>>> import numpy as np
>>> np.set_printoptions(precision=3, suppress=True, linewidth=160, floatmode="fixed")
>>> rnd = lambda a: np.round(a, 3) + 0
>>> feats = np.load("w.npy")
>>> feats
array([[ 8,  1, 11],
       [ 0,  0,  3],
       [ 0,  0,  0],
       [ 0,  0,  0],
       [ 6,  2, 13],
       [ 0,  0,  3],
       [ 0,  0,  0],
       [ 0,  0,  0],
       [ 2,  1, 11],
       [ 6,  2, 13],
       [ 7,  1, 11],
       [ 4,  0,  5],
       [ 8,  1, 11],
       [ 1,  0,  7],
       [ 0,  0,  0],
       [ 8,  2, 13],
       [ 1,  1, 11],
       [ 0,  0,  1],
       [ 0,  0,  0],
       [ 8,  2, 13],
       [ 0,  0,  1],
       [ 8,  2, 13],
       [ 0,  0,  0],
       [10,  1, 11],
       [ 0,  0,  7]])
>>> Xc = (feats - feats.mean(axis=0)) / feats.std(axis=0)
>>> np.argwhere(np.abs(Xc) > 2)
array([], shape=(0, 2), dtype=int64)
>>> c = np.linalg.lstsq(np.delete(Xc, 1, axis=1), Xc[:, 1])[0]
>>> np.abs(c).argmax()
np.int64(1)
>>> rnd(c)
array([0.238, 0.694])
>>> d = np.linalg.norm(feats[:, None] - feats[None], axis=-1)
>>> print(d[22].round(6).argsort(kind="stable")[:4])
[2 3 6 7]
>>> print(np.unravel_index(d.round(6).argmax(), d.shape))
(np.int64(2), np.int64(15))
>>> d.mean(axis=1).argmax()
np.int64(23)
>>> np.flatnonzero(d[22] < d.mean() / 2)
array([ 1,  2,  3,  5,  6,  7, 14, 17, 18, 20, 22])
>>> labels = feats[:, 1] > np.median(feats[:, 1])
>>> r0 = feats[labels].mean(axis=0) - feats[~labels].mean(axis=0)
>>> labels.astype(int)
array([1, 0, 0, 0, 1, 0, 0, 0, 1, 1, 1, 0, 1, 0, 0, 1, 1, 0, 0, 1, 0, 1, 0, 1, 0])
>>> ((feats - feats.mean(axis=0)) @ r0 > 0).astype(int)
array([1, 0, 0, 0, 1, 0, 0, 0, 1, 1, 1, 0, 1, 0, 0, 1, 1, 0, 0, 1, 0, 1, 0, 1, 0])
>>> (((feats - feats.mean(axis=0)) @ r0 > 0) == labels).mean()
np.float64(1.0)
>>> rnd(r0)
array([6.188, 1.455, 9.981])
>>> Xc = feats - feats.mean(axis=0)
>>> vecs = np.linalg.svd(Xc)[2][:1]
>>> other = Xc - Xc @ vecs.T @ vecs
>>> rnd(np.cov(Xc @ vecs.T, rowvar=False))
np.float64(40.932)
>>> rnd(np.linalg.norm(other) / np.linalg.norm(Xc))
np.float64(0.266)
>>> rnd((Xc @ vecs.T).std(axis=0))
array([6.269])
>>> np.linalg.norm(other, axis=1).round(6).argmax()
np.int64(16)
>>> print(rnd(other.std(axis=0)))
[1.436 0.337 0.900]
>>> F = np.loadtxt("x.csv", delimiter=",")
>>> print(rnd(F))
[[0.053 0.158 0.158]
 [0.158 0.474 0.474]
 [0.158 0.474 0.474]]
>>> U, sig, Vt = np.linalg.svd(F)
>>> rnd(sig)
array([1.000, 0.000, 0.000])
>>> other = U[:, :1] @ np.diag(sig[:1]) @ Vt[:1]
>>> rnd(other)
array([[0.053, 0.158, 0.158],
       [0.158, 0.474, 0.474],
       [0.158, 0.474, 0.474]])
>>> np.linalg.matrix_rank(F, rtol=0.05)
np.int64(1)
>>> r0 = np.array([1, 1, 2, 3, 2])
>>> rng = np.random.default_rng(6963)
>>> mat = np.outer(rng.normal(size=22), r0) + 0.02 * rng.normal(size=(22, 5))
>>> print(rnd(mat))
[[-0.015 -0.014 -0.085 -0.095 -0.075]
 [ 1.890  1.865  3.728  5.628  3.755]
 [ 0.225  0.263  0.406  0.686  0.486]
 [-0.723 -0.719 -1.447 -2.136 -1.459]
 [ 0.708  0.734  1.481  2.245  1.470]
 [-0.789 -0.830 -1.624 -2.409 -1.607]
 [-0.465 -0.478 -0.888 -1.365 -0.912]
 [-0.937 -0.949 -1.856 -2.845 -1.879]
 [-0.134 -0.154 -0.291 -0.455 -0.293]
 [ 1.325  1.280  2.561  3.912  2.573]
 [ 0.964  0.977  1.949  2.890  1.955]
 [-0.593 -0.558 -1.177 -1.757 -1.172]
 [-1.126 -1.108 -2.272 -3.353 -2.276]
 [-1.019 -1.038 -2.030 -3.056 -2.046]
 [-0.716 -0.729 -1.445 -2.123 -1.437]
 [-0.483 -0.521 -1.000 -1.453 -0.965]
 [-0.861 -0.884 -1.702 -2.579 -1.722]
 [ 0.070  0.031  0.110  0.158  0.109]
 [-0.229 -0.243 -0.503 -0.715 -0.485]
 [ 0.056  0.021  0.084  0.074  0.065]
 [ 0.478  0.504  0.971  1.454  0.972]
 [-0.965 -1.027 -2.010 -2.938 -1.969]]
>>> x0 = np.array([0, 2, 1, 1, 2])
>>> rhs = mat @ x0
>>> print(rnd(np.linalg.solve(mat.T @ mat, mat.T @ rhs)))
[0.000 2.000 1.000 1.000 2.000]
>>> rhs = rhs + 0.1 * rng.normal(size=22)
>>> rnd(rhs)
array([ -0.400,  20.593,   2.718,  -7.966,   8.141,  -8.847,  -4.999, -10.529,  -1.578,  14.172,  10.744,  -6.480, -12.246, -11.000,  -8.101,  -5.341,  -9.454,
         0.594,  -2.686,   0.270,   5.439, -10.757])
>>> c, *_ = np.linalg.lstsq(mat, rhs)
>>> c.round()
array([-1.000,  1.000, -1.000,  1.000,  4.000])
>>> Xc = mat - mat.mean(axis=0)
>>> U, sig, Vt = np.linalg.svd(Xc, full_matrices=False)
>>> print(np.searchsorted(np.cumsum(sig ** 2) / (sig ** 2).sum(), 0.9) + 1)
1
>>> print(np.abs(Vt[0]).argmax())
3
>>> rnd(Xc.mean(axis=0))
array([0.000, 0.000, 0.000, 0.000, 0.000])
>>> rnd((sig ** 2).sum() ** 2 / (sig ** 4).sum())
np.float64(1.0)
>>> rnd(sig ** 2 / (sig ** 2).sum())
array([1.000, 0.000, 0.000, 0.000, 0.000])
>>> (np.sign(U[:, 0]) == np.sign(U[0, 0])).astype(int)
array([1, 1, 1, 0, 1, 0, 0, 0, 1, 1, 1, 0, 0, 0, 0, 0, 0, 1, 0, 1, 1, 0])
>>> rnd(sig)
array([16.242,  0.106,  0.094,  0.070,  0.054])
>>> rnd(np.abs(Vt[-1]))
array([0.667, 0.310, 0.191, 0.019, 0.650])
>>> print(np.linalg.matrix_rank(Xc))
5
>>> M = np.loadtxt("data.csv", delimiter=",")
>>> rnd(M)
array([[ 0.410,  0.082,  0.355, -0.301, -0.137],
       [ 0.082,  0.016,  0.071, -0.060, -0.027],
       [ 0.355,  0.071,  0.308, -0.260, -0.118],
       [-0.301, -0.060, -0.260,  0.220,  0.100],
       [-0.137, -0.027, -0.118,  0.100,  0.046]])
>>> x0 = np.array([0, 0, 1, 3, 9])
>>> rnd((M * x0).sum(axis=1))
array([-1.776, -0.355, -1.539,  1.302,  0.592])
>>> rnd(np.einsum("ij,j->i", M, x0))
array([-1.776, -0.355, -1.539,  1.302,  0.592])
>>> rnd(M @ np.eye(5)[2])
array([ 0.355,  0.071,  0.308, -0.260, -0.118])
>>> print(rnd(np.linalg.eigvals(M)))
[0.000 1.000 0.000 0.000 0.000]
>>> q, _ = np.linalg.qr(np.array([[1.8, 0.7, 0.5, -0.3, 0.0],
...     [-0.1, 0.0, -0.1, 0.2, -1.0],
...     [0.4, 0.4, -0.7, -0.2, -0.9],
...     [1.7, -0.4, 0.1, -0.6, 0.8],
...     [-0.3, 0.1, 0.7, 0.5, 0.8]]))
>>> vecs, _ = np.linalg.qr(np.array([[1.4, 0.7, -0.9, -0.5, -0.4],
...     [-1.7, -0.7, -0.7, -0.6, -1.0],
...     [0.3, -2.1, -1.4, -1.5, 0.9],
...     [-2.1, 1.1, 0.0, 0.5, -0.8],
...     [-1.7, -0.6, -2.0, -1.4, 0.1]]))
>>> sig = 3 * 0.5 ** np.arange(5)
>>> X = q[:, :5] * sig @ vecs[:5]
>>> rnd(X)
array([[ 0.422, -0.463, -1.617, -0.799,  1.315],
       [-0.283, -0.016, -0.008,  0.191, -0.006],
       [-0.093,  0.378, -0.366, -0.036,  0.782],
       [ 1.281, -0.797, -1.589,  0.515,  0.259],
       [-0.359, -0.347,  0.399, -0.245, -0.020]])
>>> labels = rng.permutation(5)
>>> labels
array([4, 1, 2, 0, 3])
>>> other = X[labels][:, labels]
>>> print(rnd(np.sort(np.abs(np.linalg.eigvals(other)))))
[0.242 0.786 0.786 1.260 1.260]
>>> print(rnd(np.diag(other)))
[-0.020 -0.016 -0.366  0.422  0.515]
>>> rnd(np.trace(other))
np.float64(0.535)
>>> rnd(other)
array([[-0.020, -0.347,  0.399, -0.359, -0.245],
       [-0.006, -0.016, -0.008, -0.283,  0.191],
       [ 0.782,  0.378, -0.366, -0.093, -0.036],
       [ 1.315, -0.463, -1.617,  0.422, -0.799],
       [ 0.259, -0.797, -1.589,  1.281,  0.515]])
>>> print(np.allclose(other, X))
False
>>> other = np.array([[2, 1, 1], [0, 1, 0]])
>>> C = np.kron(other, X)
>>> print(C.shape)
(10, 15)
>>> print(np.linalg.matrix_rank(C))
10
>>> print(rnd(np.linalg.norm(C, 2)), rnd(np.linalg.norm(other, 2) * np.linalg.norm(X, 2)))
7.465 7.465
>>> K, _ = np.linalg.qr(np.array([[-0.5, -0.4, -0.2], [-0.8, 0.1, 0.5], [0.3, 0.7, -0.7]]))
>>> print(rnd(K))
[[-0.505  0.313  0.804]
 [-0.808 -0.499 -0.314]
 [ 0.303 -0.808  0.504]]
>>> rnd(np.kron(np.eye(2, dtype=int), K))
array([[-0.505,  0.313,  0.804,  0.000,  0.000,  0.000],
       [-0.808, -0.499, -0.314,  0.000,  0.000,  0.000],
       [ 0.303, -0.808,  0.504,  0.000,  0.000,  0.000],
       [ 0.000,  0.000,  0.000, -0.505,  0.313,  0.804],
       [ 0.000,  0.000,  0.000, -0.808, -0.499, -0.314],
       [ 0.000,  0.000,  0.000,  0.303, -0.808,  0.504]])
>>> rnd(np.linalg.det(K.T))
np.float64(1.0)
>>> rnd(np.linalg.det(2 * K)), rnd(np.linalg.det(K))
(np.float64(8.0), np.float64(1.0))
